In [1]: import numpy as np

In [2]: from numpy import linalg as LA

In [3]: np.set_printoptions(suppress=True, linewidth=120)

In [4]: M = 2 * np.eye(10) + np.eye(10, k=1)

In [5]: print(M)
[[2. 1. 0. 0. 0. 0. 0. 0. 0. 0.]
 [0. 2. 1. 0. 0. 0. 0. 0. 0. 0.]
 [0. 0. 2. 1. 0. 0. 0. 0. 0. 0.]
 [0. 0. 0. 2. 1. 0. 0. 0. 0. 0.]
 [0. 0. 0. 0. 2. 1. 0. 0. 0. 0.]
 [0. 0. 0. 0. 0. 2. 1. 0. 0. 0.]
 [0. 0. 0. 0. 0. 0. 2. 1. 0. 0.]
 [0. 0. 0. 0. 0. 0. 0. 2. 1. 0.]
 [0. 0. 0. 0. 0. 0. 0. 0. 2. 1.]
 [0. 0. 0. 0. 0. 0. 0. 0. 0. 2.]]

In [6]: # triangular, det is the product of the diagonal

In [7]: x = np.array([4, 4, 2, 3, 2, 3, 5, 2, 1, 3])

In [8]: print((M @ x).argmax())
0

In [9]: print(M @ (2 * x))
[24. 20. 14. 16. 14. 22. 24. 10. 10. 12.]

In [10]: print(np.sign((M @ x).round(6)))
[1. 1. 1. 1. 1. 1. 1. 1. 1. 1.]

In [11]: B = np.array([[2, 0, 2], [0, 2, -2], [1, 1, 1]])

In [12]: C = np.array([[2, 5], [4, 5]])

In [13]: W0 = np.block([[B, np.zeros((3, 2))], [np.zeros((2, 3)), C]])

In [14]: print(W0)
[[ 2.  0.  2.  0.  0.]
 [ 0.  2. -2.  0.  0.]
 [ 1.  1.  1.  0.  0.]
 [ 0.  0.  0.  2.  5.]
 [ 0.  0.  0.  4.  5.]]

In [15]: # splits into 2 blocks

In [16]: rng = np.random.default_rng(183724)

In [17]: lab = rng.permutation(5)

In [18]: B = W0[:, lab] * rng.choice([-1, 1], 5)

In [19]: print(B)
[[ 0.  2. -0.  2. -0.]
 [ 2. -2. -0.  0. -0.]
 [ 1.  1. -0.  1. -0.]
 [ 0.  0. -2.  0. -5.]
 [ 0.  0. -4.  0. -5.]]

In [20]: Uu, _, Vh = LA.svd(W0.T @ B)

In [21]: print(np.round(Uu @ Vh, 2) + 0)
[[ 0.  0.  0.  1.  0.]
 [ 1.  0.  0.  0.  0.]
 [ 0.  1.  0.  0.  0.]
 [ 0.  0. -1.  0.  0.]
 [ 0.  0.  0.  0. -1.]]

In [22]: print(lab)
[1 2 3 0 4]

In [23]: arr = np.loadtxt("data.csv", delimiter=",")

In [24]: print(arr)
[[ 7.  3.  8.  7.  6.  3.  8.  0.  4.  8.  7.  5.  2.]
 [ 7.  7.  8.  7.  8.  3.  8.  2.  4. 12. 11.  9.  6.]
 [ 7.  5.  8.  7.  7.  3.  8.  1.  4. 10.  9.  7.  4.]
 [ 7.  9.  8.  7.  9.  3.  8.  3.  4. 14. 13. 11.  8.]
 [ 7. 13.  8.  7. 11.  3.  8.  5.  4. 18. 17. 15. 12.]
 [ 7. 11.  8.  7. 10.  3.  8.  4.  4. 16. 15. 13. 10.]
 [ 7. 13.  8.  7. 11.  3.  8.  5.  4. 18. 17. 15. 12.]
 [ 7.  9.  8.  7.  9.  3.  8.  3.  4. 14. 13. 11.  8.]
 [ 7.  5.  8.  7.  7.  3.  8.  1.  4. 10.  9.  7.  4.]
 [ 7.  3.  8.  7.  6.  3.  8.  0.  4.  8.  7.  5.  2.]
 [ 7. 11.  8.  7. 10.  3.  8.  4.  4. 16. 15. 13. 10.]
 [ 7.  9.  8.  7.  9.  3.  8.  3.  4. 14. 13. 11.  8.]
 [ 7.  5.  8.  7.  7.  3.  8.  1.  4. 10.  9.  7.  4.]
 [ 7.  3.  8.  7.  6.  3.  8.  0.  4.  8.  7.  5.  2.]
 [ 7.  9.  8.  7.  9.  3.  8.  3.  4. 14. 13. 11.  8.]
 [ 7.  3.  8.  7.  6.  3.  8.  0.  4.  8.  7.  5.  2.]
 [ 7.  9.  8.  7.  9.  3.  8.  3.  4. 14. 13. 11.  8.]
 [ 7.  7.  8.  7.  8.  3.  8.  2.  4. 12. 11.  9.  6.]
 [ 7.  7.  8.  7.  8.  3.  8.  2.  4. 12. 11.  9.  6.]
 [ 7. 11.  8.  7. 10.  3.  8.  4.  4. 16. 15. 13. 10.]
 [ 7.  9.  8.  7.  9.  3.  8.  3.  4. 14. 13. 11.  8.]
 [ 7.  7.  8.  7.  8.  3.  8.  2.  4. 12. 11.  9.  6.]
 [ 7. 13.  8.  7. 11.  3.  8.  5.  4. 18. 17. 15. 12.]
 [ 7.  3.  8.  7.  6.  3.  8.  0.  4.  8.  7.  5.  2.]
 [ 7.  7.  8.  7.  8.  3.  8.  2.  4. 12. 11.  9.  6.]
 [ 7. 13.  8.  7. 11.  3.  8.  5.  4. 18. 17. 15. 12.]
 [ 7. 13.  8.  7. 11.  3.  8.  5.  4. 18. 17. 15. 12.]
 [ 7.  5.  8.  7.  7.  3.  8.  1.  4. 10.  9.  7.  4.]
 [ 7.  9.  8.  7.  9.  3.  8.  3.  4. 14. 13. 11.  8.]
 [ 7.  9.  8.  7.  9.  3.  8.  3.  4. 14. 13. 11.  8.]
 [ 7.  3.  8.  7.  6.  3.  8.  0.  4.  8.  7.  5.  2.]
 [ 7.  9.  8.  7.  9.  3.  8.  3.  4. 14. 13. 11.  8.]
 [ 7.  5.  8.  7.  7.  3.  8.  1.  4. 10.  9.  7.  4.]
 [ 7.  3.  8.  7.  6.  3.  8.  0.  4.  8.  7.  5.  2.]
 [ 7.  5.  8.  7.  7.  3.  8.  1.  4. 10.  9.  7.  4.]
 [ 7. 13.  8.  7. 11.  3.  8.  5.  4. 18. 17. 15. 12.]
 [ 7. 13.  8.  7. 11.  3.  8.  5.  4. 18. 17. 15. 12.]
 [ 7. 11.  8.  7. 10.  3.  8.  4.  4. 16. 15. 13. 10.]
 [ 7.  3.  8.  7.  6.  3.  8.  0.  4.  8.  7.  5.  2.]
 [ 7. 13.  8.  7. 11.  3.  8.  5.  4. 18. 17. 15. 12.]
 [ 7.  9.  8.  7.  9.  3.  8.  3.  4. 14. 13. 11.  8.]
 [ 7.  5.  8.  7.  7.  3.  8.  1.  4. 10.  9.  7.  4.]
 [ 7. 13.  8.  7. 11.  3.  8.  5.  4. 18. 17. 15. 12.]
 [ 7. 13.  8.  7. 11.  3.  8.  5.  4. 18. 17. 15. 12.]]

In [25]: # null space of dimension 11

In [26]: Uu, sv, Vh = LA.svd(arr, full_matrices=False)

In [27]: print(np.round(np.abs(Vh[0]), 2))
[0.22 0.29 0.26 0.22 0.29 0.1  0.26 0.1  0.13 0.45 0.42 0.35 0.26]

In [28]: print(np.round(sv / sv[0], 2) + 0)
[1.   0.16 0.   0.   0.   0.   0.   0.   0.   0.   0.   0.   0.  ]

In [29]: print(np.round(np.cumsum(sv ** 2) / np.sum(sv ** 2), 2))
[0.98 1.   1.   1.   1.   1.   1.   1.   1.   1.   1.   1.   1.  ]

In [30]: print((sv > 1e-8).sum())
2

In [31]: Uu, sv, Vh = LA.svd(arr)

In [32]: print(np.argmax(sv[:-1] / (sv[1:] + 1e-6)) + 1)
2

In [33]: B = Uu[:, :2] @ np.diag(sv[:2]) @ Vh[:2]

In [34]: print(LA.matrix_rank(arr, rtol=0.05))
2

In [35]: print(LA.matrix_rank(B))
2

In [36]: print(round(LA.norm(arr - B, 2), 2), round(float(sv[2]), 2))
0.0 0.0

In [37]: theta = np.radians(135)

In [38]: R = np.eye(13)

In [39]: R[6, 6] = R[3, 3] = np.cos(theta)

In [40]: R[6, 3], R[3, 6] = -np.sin(theta), np.sin(theta)

In [41]: B = arr @ R.T

In [42]: print(np.allclose(arr @ arr.T, B @ B.T))
True

In [43]: print(np.round(LA.svd(arr, compute_uv=False), 2) + 0, np.round(LA.svd(B, compute_uv=False), 2) + 0)
[201.03  31.57   0.     0.     0.     0.     0.     0.     0.     0.     0.     0.     0.  ] [201.03  31.57   0.     0.     0.     0.     0.     0.     0.     0.     0.     0.     0.  ]

In [44]: print(np.round(LA.det(R), 2), round(np.trace(R), 2))
1.0 9.59

In [45]: print(np.allclose(LA.norm(arr, axis=1), LA.norm(B, axis=1)))
True

In [46]: B = arr + rng.integers(-2, 3, (44, 2)) @ rng.integers(-2, 3, (2, 13))

In [47]: print(B)
[[ 2.  6.  6.  8.  8.  0.  7. -3.  6.  5.  7.  6. -1.]
 [10.  5. 10.  6.  6.  5.  9.  3.  3. 13. 12.  8.  8.]
 [ 3.  7.  8.  7.  7.  1.  8. -3.  6.  6. 11.  7.  2.]
 [ 5. 11.  4.  9. 13.  1.  6.  5.  4. 16.  9. 13.  6.]
 [ 9. 13.  4.  9. 15.  3.  6. 11.  2. 24. 11. 17. 12.]
 [10. 10.  6.  8. 12.  4.  7.  9.  2. 21. 11. 14. 11.]
 [ 7. 13.  8.  7. 11.  3.  8.  5.  4. 18. 17. 15. 12.]
 [ 5. 10.  8.  7.  9.  2.  8.  1.  5. 12. 14. 11.  7.]
 [ 7.  6.  4.  9. 11.  2.  6.  5.  3. 14.  4.  9.  3.]
 [13. -1. 12.  5.  2.  7. 10.  2.  2. 10.  9.  3.  6.]
 [12.  8. 10.  6.  8.  6.  9.  7.  2. 19. 15. 12. 13.]
 [ 3. 11.  8.  7.  9.  1.  8. -1.  6. 10. 15. 11.  6.]
 [ 9.  4.  8.  7.  7.  4.  8.  3.  3. 12.  8.  7.  5.]
 [ 8.  2. 10.  6.  4.  4.  9. -1.  4.  7.  9.  4.  3.]
 [ 9.  9.  4.  9. 13.  3.  6.  9.  2. 20.  7. 13.  8.]
 [ 1.  7.  4.  9. 10. -1.  6. -2.  6.  6.  5.  7. -2.]
 [ 5. 11.  4.  9. 13.  1.  6.  5.  4. 16.  9. 13.  6.]
 [ 2. 10.  6.  8. 10.  0.  7. -1.  6.  9. 11. 10.  3.]
 [ 6.  8.  6.  8. 10.  2.  7.  3.  4. 13.  9. 10.  5.]
 [ 7. 10. 12.  5.  6.  4. 10.  0.  5. 12. 20. 11. 11.]
 [11.  6. 12.  5.  5.  6. 10.  3.  3. 14. 16.  9. 11.]
 [ 1. 11.  4.  9. 12. -1.  6.  0.  6. 10.  9. 11.  2.]
 [ 3. 15.  8.  7. 11.  1.  8.  1.  6. 14. 19. 15. 10.]
 [ 6.  4.  6.  8.  8.  2.  7.  1.  4.  9.  5.  6.  1.]
 [ 2. 10.  6.  8. 10.  0.  7. -1.  6.  9. 11. 10.  3.]
 [ 5. 15.  4.  9. 15.  1.  6.  7.  4. 20. 13. 17. 10.]
 [ 9. 12.  8.  7. 11.  4.  8.  7.  3. 20. 16. 15. 13.]
 [ 5.  5. 12.  5.  3.  3. 10. -5.  6.  4. 15.  5.  4.]
 [ 5.  9. 12.  5.  5.  3. 10. -3.  6.  8. 19.  9.  8.]
 [ 3. 11.  8.  7.  9.  1.  8. -1.  6. 10. 15. 11.  6.]
 [13. -1. 12.  5.  2.  7. 10.  2.  2. 10.  9.  3.  6.]
 [ 3. 12.  4.  9. 13.  0.  6.  3.  5. 14. 10. 13.  5.]
 [ 9.  3. 12.  5.  3.  5. 10. -1.  4.  8. 13.  5.  6.]
 [12.  0. 10.  6.  4.  6.  9.  3.  2. 11.  7.  4.  5.]
 [ 7.  6.  4.  9. 11.  2.  6.  5.  3. 14.  4.  9.  3.]
 [ 3. 15.  8.  7. 11.  1.  8.  1.  6. 14. 19. 15. 10.]
 [ 5. 14.  8.  7. 11.  2.  8.  3.  5. 16. 18. 15. 11.]
 [ 4. 12. 10.  6.  8.  2.  9. -1.  6. 11. 19. 12.  9.]
 [ 9.  2.  8.  7.  6.  4.  8.  2.  3. 10.  6.  5.  3.]
 [ 9. 12.  8.  7. 11.  4.  8.  7.  3. 20. 16. 15. 13.]
 [10.  8.  6.  8. 11.  4.  7.  8.  2. 19.  9. 12.  9.]
 [ 5.  5. 12.  5.  3.  3. 10. -5.  6.  4. 15.  5.  4.]
 [ 7. 12. 12.  5.  7.  4. 10.  1.  5. 14. 22. 13. 13.]
 [ 5. 13. 12.  5.  7.  3. 10. -1.  6. 12. 23. 13. 12.]]

In [48]: print(np.round(LA.svd(B - arr, compute_uv=False), 2) + 0)
[45.91 40.29  0.    0.    0.    0.    0.    0.    0.    0.    0.    0.    0.  ]

In [49]: lab = rng.integers(0, 2, 14)

In [50]: X = np.triu((lab[:, None] == lab) & (rng.random((14, 14)) < 0.8), 1).astype(int)

In [51]: X += X.T

In [52]: print(X)
[[0 0 1 0 1 1 1 1 1 0 0 1 0 0]
 [0 0 1 0 1 0 0 1 1 0 0 1 0 0]
 [1 1 0 0 1 1 1 0 1 0 0 1 0 0]
 [0 0 0 0 0 0 0 0 0 1 1 0 0 1]
 [1 1 1 0 0 1 1 0 1 0 0 1 0 0]
 [1 0 1 0 1 0 1 1 0 0 0 1 0 0]
 [1 0 1 0 1 1 0 1 1 0 0 1 0 0]
 [1 1 0 0 0 1 1 0 1 0 0 1 0 0]
 [1 1 1 0 1 0 1 1 0 0 0 1 0 0]
 [0 0 0 1 0 0 0 0 0 0 1 0 1 1]
 [0 0 0 1 0 0 0 0 0 1 0 0 0 1]
 [1 1 1 0 1 1 1 1 1 0 0 0 0 0]
 [0 0 0 0 0 0 0 0 0 1 0 0 0 1]
 [0 0 0 1 0 0 0 0 0 1 1 0 1 0]]

In [53]: # equal to its transpose

In [54]: print(round(LA.norm(X, 2), 2))
6.76

In [55]: print(round(float(LA.norm(X, 1)), 2), round(float(LA.norm(X, np.inf)), 2))
8.0 8.0

In [56]: w, evecs = LA.eigh(X)

In [57]: print(np.round(w.sum(), 2), np.trace(X))
-0.0 0

In [58]: print(np.unique(w.round(6) + 0, return_counts=True)[1])
[1 1 1 1 4 1 1 1 1 1 1]

In [59]: print((w > 1e-8).sum(), (w < -1e-8).sum())
5 9
